$ python3 -q
>>> import numpy as np
>>> np.set_printoptions(precision=2, suppress=True, linewidth=120, legacy="1.25")
>>> tidy = lambda a: np.round(a, 2) + 0
>>> Y = np.array([[2, 3], [3, 1], [1, -3]])
>>> M = np.kron(np.eye(3, dtype=int), Y)
>>> M
array([[ 2,  3,  0,  0,  0,  0],
       [ 3,  1,  0,  0,  0,  0],
       [ 1, -3,  0,  0,  0,  0],
       [ 0,  0,  2,  3,  0,  0],
       [ 0,  0,  3,  1,  0,  0],
       [ 0,  0,  1, -3,  0,  0],
       [ 0,  0,  0,  0,  2,  3],
       [ 0,  0,  0,  0,  3,  1],
       [ 0,  0,  0,  0,  1, -3]])
>>> def softmax(z):
...     e = np.exp(z - z.max(axis=-1, keepdims=True))
...     return e / e.sum(axis=-1, keepdims=True)
... 
>>> tidy(softmax(M[1]))
array([0.75, 0.1 , 0.04, 0.04, 0.04, 0.04])
>>> tidy(softmax(M).sum(axis=1))
array([1., 1., 1., 1., 1., 1., 1., 1., 1.])
>>> tidy(softmax(M[1] + 4))
array([0.75, 0.1 , 0.04, 0.04, 0.04, 0.04])
>>> S = M @ M.T / np.sqrt(6)
>>> softmax(S).round(6).argmax(axis=1)
array([0, 1, 2, 3, 4, 5, 6, 7, 8])
>>> tidy(softmax(S))
array([[0.82, 0.16, 0.  , 0.  , 0.  , 0.  , 0.  , 0.  , 0.  ],
       [0.37, 0.56, 0.01, 0.01, 0.01, 0.01, 0.01, 0.01, 0.01],
       [0.  , 0.02, 0.89, 0.02, 0.02, 0.02, 0.02, 0.02, 0.02],
       [0.  , 0.  , 0.  , 0.82, 0.16, 0.  , 0.  , 0.  , 0.  ],
       [0.01, 0.01, 0.01, 0.37, 0.56, 0.01, 0.01, 0.01, 0.01],
       [0.02, 0.02, 0.02, 0.  , 0.02, 0.89, 0.02, 0.02, 0.02],
       [0.  , 0.  , 0.  , 0.  , 0.  , 0.  , 0.82, 0.16, 0.  ],
       [0.01, 0.01, 0.01, 0.01, 0.01, 0.01, 0.37, 0.56, 0.01],
       [0.02, 0.02, 0.02, 0.02, 0.02, 0.02, 0.  , 0.02, 0.89]])
>>> tidy(softmax(S)[1] @ M)
array([2.44, 1.65, 0.06, 0.01, 0.06, 0.01])
>>> M.reshape(-1, 2)
array([[ 2,  3],
       [ 0,  0],
       [ 0,  0],
       [ 3,  1],
       [ 0,  0],
       [ 0,  0],
       [ 1, -3],
       [ 0,  0],
       [ 0,  0],
       [ 0,  0],
       [ 2,  3],
       [ 0,  0],
       [ 0,  0],
       [ 3,  1],
       [ 0,  0],
       [ 0,  0],
       [ 1, -3],
       [ 0,  0],
       [ 0,  0],
       [ 0,  0],
       [ 2,  3],
       [ 0,  0],
       [ 0,  0],
       [ 3,  1],
       [ 0,  0],
       [ 0,  0],
       [ 1, -3]])
>>> M.ravel(order="F")
array([ 2,  3,  1,  0,  0,  0,  0,  0,  0,  3,  1, -3,  0,  0,  0,  0,  0,  0,  0,  0,  0,  2,  3,  1,  0,  0,  0,  0,
        0,  0,  3,  1, -3,  0,  0,  0,  0,  0,  0,  0,  0,  0,  2,  3,  1,  0,  0,  0,  0,  0,  0,  3,  1, -3])
>>> blk = M.reshape(9, 2, -1)
>>> np.einsum("ihd,jhd->hij", blk, blk).shape
(2, 9, 9)
>>> blk.shape
(9, 2, 3)
>>> vec = np.array([0, 0, 0, 2, 0, 3])
>>> np.einsum("ij,j->i", M, vec)
array([ 0,  0,  0,  6,  2, -6,  9,  3, -9])
>>> M @ np.eye(6)[4]
array([0., 0., 0., 0., 0., 0., 2., 3., 1.])
>>> M @ (2 * vec)
array([  0,   0,   0,  12,   4, -12,  18,   6, -18])
>>> M @ np.ones(6)
array([ 5.,  4., -2.,  5.,  4., -2.,  5.,  4., -2.])
>>> np.sign((M @ vec).round(6))
array([ 0,  0,  0,  1,  1, -1,  1,  1, -1])
>>> (M * vec).sum(axis=1)
array([ 0,  0,  0,  6,  2, -6,  9,  3, -9])
>>> M @ vec
array([ 0,  0,  0,  6,  2, -6,  9,  3, -9])
>>> blk = np.stack([M, -1 * M, M[::-1]])
>>> np.linalg.matrix_rank(blk)
array([6, 6, 6])
>>> np.linalg.matrix_rank(blk.reshape(3, -1))
2
>>> np.einsum("bij,cij->bc", blk, blk)
array([[ 99, -99,  -4],
       [-99,  99,   4],
       [ -4,   4,  99]])
>>> (blk @ M.T).shape
(3, 9, 9)
>>> rng = np.random.default_rng(437585)
>>> E = np.array([[3, 3, -2, -3, 2, 3, -2],
...     [-2, 3, -2, 0, 1, 3, 0],
...     [1, -2, 1, 3, -1, 2, 1],
...     [2, -1, 1, 1, -3, -1, -3],
...     [-2, -1, 3, 0, 0, -2, 1],
...     [1, 0, 3, 2, 2, -2, 1]]) * (rng.random((6, 7)) < 0.3)
>>> E
array([[ 0,  0,  0,  0,  2,  3,  0],
       [-2,  3,  0,  0,  1,  0,  0],
       [ 1,  0,  0,  0, -1,  0,  1],
       [ 0,  0,  1,  1,  0,  0,  0],
       [-2,  0,  0,  0,  0,  0,  1],
       [ 0,  0,  3,  0,  0,  0,  0]])
>>> gram = E.T @ E
>>> np.trace(gram), (E ** 2).sum()
(46, 46)
>>> np.linalg.matrix_rank(gram)
6
>>> np.diag(gram)
array([ 9,  9, 10,  1,  6,  9,  2])
>>> gram
array([[ 9, -6,  0,  0, -3,  0, -1],
       [-6,  9,  0,  0,  3,  0,  0],
       [ 0,  0, 10,  1,  0,  0,  0],
       [ 0,  0,  1,  1,  0,  0,  0],
       [-3,  3,  0,  0,  6,  6, -1],
       [ 0,  0,  0,  0,  6,  9,  0],
       [-1,  0,  0,  0, -1,  0,  2]])
>>> Y = E + rng.integers(-2, 3, (6, 3)) @ rng.integers(-2, 3, (3, 7))
>>> Y
array([[ 0, -2, -2,  2,  0,  5, -4],
       [ 0,  5,  1,  1,  3, -1,  0],
       [ 4,  6,  2, -2,  4, -2,  5],
       [ 3,  3,  5,  3,  4, -4,  2],
       [ 1,  5,  1, -1,  4, -1,  3],
       [ 0, -2,  6,  3,  0, -3,  0]])
>>> Y - E
array([[ 0, -2, -2,  2, -2,  2, -4],
       [ 2,  2,  1,  1,  2, -1,  0],
       [ 3,  6,  2, -2,  5, -2,  4],
       [ 3,  3,  4,  2,  4, -4,  2],
       [ 3,  5,  1, -1,  4, -1,  2],
       [ 0, -2,  3,  3,  0, -3,  0]])
>>> tidy(np.linalg.svd(Y - E, compute_uv=False))
array([15.53,  7.24,  4.17,  0.  ,  0.  ,  0.  ])
>>> Y.sum(axis=1)
array([-1,  9, 17, 16, 12,  4])
>>> Y - Y[0]
array([[ 0,  0,  0,  0,  0,  0,  0],
       [ 0,  7,  3, -1,  3, -6,  4],
       [ 4,  8,  4, -4,  4, -7,  9],
       [ 3,  5,  7,  1,  4, -9,  6],
       [ 1,  7,  3, -3,  4, -6,  7],
       [ 0,  0,  8,  1,  0, -8,  4]])
>>> Y.shape
(6, 7)
>>> tidy(Y.mean(axis=0))
array([ 1.33,  2.5 ,  2.17,  1.  ,  2.5 , -1.  ,  1.  ])
>>> tidy(np.linalg.norm(Y))
19.87
>>> Y.sum(axis=0)
array([ 8, 15, 13,  6, 15, -6,  6])
>>> tidy(np.linalg.svd(Y, compute_uv=False))
array([16.21,  9.21,  5.81,  3.23,  1.52,  0.95])
>>> Y = np.array([[2, -1, 2],
...     [1, 2, 0],
...     [-3, -3, -2],
...     [-3, 0, 3],
...     [-1, 2, -1],
...     [0, 1, 3],
...     [2, 3, -2]])
>>> np.linalg.matrix_rank(np.vstack([E, Y.T]))
7
>>> np.linalg.matrix_rank(E @ Y)
3
>>> np.einsum("ik,kj->ij", E, Y)
array([[-2,  7,  7],
       [-2, 10, -5],
       [ 5,  0,  1],
       [-6, -3,  1],
       [-2,  5, -6],
       [-9, -9, -6]])
>>> np.vstack([E, Y.T]).shape
(9, 7)
>>> E @ Y
array([[-2,  7,  7],
       [-2, 10, -5],
       [ 5,  0,  1],
       [-6, -3,  1],
       [-2,  5, -6],
       [-9, -9, -6]])
>>> Y.T @ E.T
array([[-2, -2,  5, -6, -2, -9],
       [ 7, 10,  0, -3,  5, -9],
       [ 7, -5,  1,  1, -6, -6]])
>>> np.einsum("ij,ij->i", E, E)
array([13, 14,  3,  2,  5,  9])
>>> X = np.array([[-2, 3, 3, 0, 0, 0],
...     [3, -2, -1, 0, 0, 0],
...     [-3, 0, 2, 0, 0, 0],
...     [-6, 9, 9, -4, 6, 6],
...     [9, -6, -3, 6, -4, -2],
...     [-9, 0, 6, -6, 0, 4]])
>>> X
array([[-2,  3,  3,  0,  0,  0],
       [ 3, -2, -1,  0,  0,  0],
       [-3,  0,  2,  0,  0,  0],
       [-6,  9,  9, -4,  6,  6],
       [ 9, -6, -3,  6, -4, -2],
       [-9,  0,  6, -6,  0,  4]])
>>> W = np.array([[3, 3], [1, 1], [0, 0], [4, 1], [3, 0], [4, 1]])
>>> b = np.array([0, 3])
>>> hid = np.maximum(X @ W + b, 0)
>>> np.linalg.matrix_rank(hid)
2
>>> (hid > 0).astype(int)
array([[0, 0],
       [1, 1],
       [0, 0],
       [1, 0],
       [1, 1],
       [0, 0]])
>>> cent = np.array([[3, 6], [1, 1]])
>>> (hid @ cent).round(6).argmax(axis=1)
array([0, 1, 0, 1, 1, 0])
>>> W @ cent
array([[12, 21],
       [ 4,  7],
       [ 0,  0],
       [13, 25],
       [ 9, 18],
       [13, 25]])
>>> Y = X[0, 0] * X[1:] - np.outer(X[1:, 0], X[0])
>>> Y
array([[  0,  -5,  -7,   0,   0,   0],
       [  0,   9,   5,   0,   0,   0],
       [  0,   0,   0,   8, -12, -12],
       [  0, -15, -21, -12,   8,   4],
       [  0,  27,  15,  12,   0,  -8]])
>>> np.flatnonzero(~Y.round(6).any(axis=1))
array([], dtype=int64)
>>> X[:, 0] / X[0, 0]
array([ 1. , -1.5,  1.5,  3. , -4.5,  4.5])
>>> np.linalg.matrix_power(X, 3)
array([[  -35,    36,    18,     0,     0,     0],
       [   30,   -53,   -22,     0,     0,     0],
       [  -12,    18,    -1,     0,     0,     0],
       [ -735,   756,   378,  -280,   288,   144],
       [  630, -1113,  -462,   240,  -424,  -176],
       [ -252,   378,   -21,   -96,   144,    -8]])
>>> tidy(np.linalg.det(X))
2888.0
>>> np.trace(X)
-6
>>> (X + X.T) / 2
array([[-2. ,  3. ,  0. , -3. ,  4.5, -4.5],
       [ 3. , -2. , -0.5,  4.5, -3. ,  0. ],
       [ 0. , -0.5,  2. ,  4.5, -1.5,  3. ],
       [-3. ,  4.5,  4.5, -4. ,  6. ,  0. ],
       [ 4.5, -3. , -1.5,  6. , -4. , -1. ],
       [-4.5,  0. ,  3. ,  0. , -1. ,  4. ]])
>>> tidy(np.abs(np.linalg.eigvals(X)).max())
8.21
>>> arr = np.loadtxt("case7.csv", delimiter=",")
>>> arr
array([[0., 0., 1.],
       [1., 0., 0.],
       [0., 1., 0.]])
>>> arr.sum(axis=1)
array([1., 1., 1.])
>>> tidy(np.sort(np.abs(np.linalg.eigvals(arr)))[::-1])
array([1., 1., 1.])
>>> tidy(np.linalg.matrix_power(arr, 100))
array([[0., 0., 1.],
       [1., 0., 0.],
       [0., 1., 0.]])
>>> p = np.eye(3)[1]
>>> for _ in range(4):
...     p = p @ arr
...     print(p.round(2))
... 
[1. 0. 0.]
[0. 0. 1.]
[0. 1. 0.]
[1. 0. 0.]
>>> np.einsum("ij,ji->", arr, arr)
0.0
>>> tidy(np.linalg.det(arr.T))
1.0
>>> np.kron(np.eye(2, dtype=int), arr)
array([[0., 0., 1., 0., 0., 0.],
       [1., 0., 0., 0., 0., 0.],
       [0., 1., 0., 0., 0., 0.],
       [0., 0., 0., 0., 0., 1.],
       [0., 0., 0., 1., 0., 0.],
       [0., 0., 0., 0., 1., 0.]])
>>> mat = np.load("dump.npy")
>>> mat
array([[0, 0, 1, 0],
       [0, 0, 1, 1],
       [1, 1, 0, 0],
       [0, 1, 0, 0]])
>>> # equal to its transpose
>>> np.allclose(mat, mat.T)
True
>>> vals, vecs = np.linalg.eig(mat)
>>> tidy(np.sort(np.linalg.eigvals(mat @ mat)))
array([0.38, 0.38, 2.62, 2.62])
>>> tidy(np.sort(np.linalg.eigvals(mat.T)))
array([-1.62, -0.62,  0.62,  1.62])
>>> tidy(mat @ vecs[:, 0] - vals[0] * vecs[:, 0])
array([0., 0., 0., 0.])
>>> F = np.load("arr.npy")
>>> F
array([[ 1, -1,  1, -1],
       [ 1,  0,  0,  0],
       [ 1,  1,  1,  1],
       [ 1,  2,  4,  8],
       [ 1,  3,  9, 27]])
>>> # row 4 is much longer than the rest
>>> u, v = F[3], F[2]
>>> u @ u
85
>>> u @ v
15
>>> p = (u @ v) / (u @ u) * u
>>> np.outer(u, v)
array([[1, 1, 1, 1],
       [2, 2, 2, 2],
       [4, 4, 4, 4],
       [8, 8, 8, 8]])
>>> np.linalg.matrix_rank(np.outer(u, v))
1
>>> tidy(p)
array([0.18, 0.35, 0.71, 1.41])
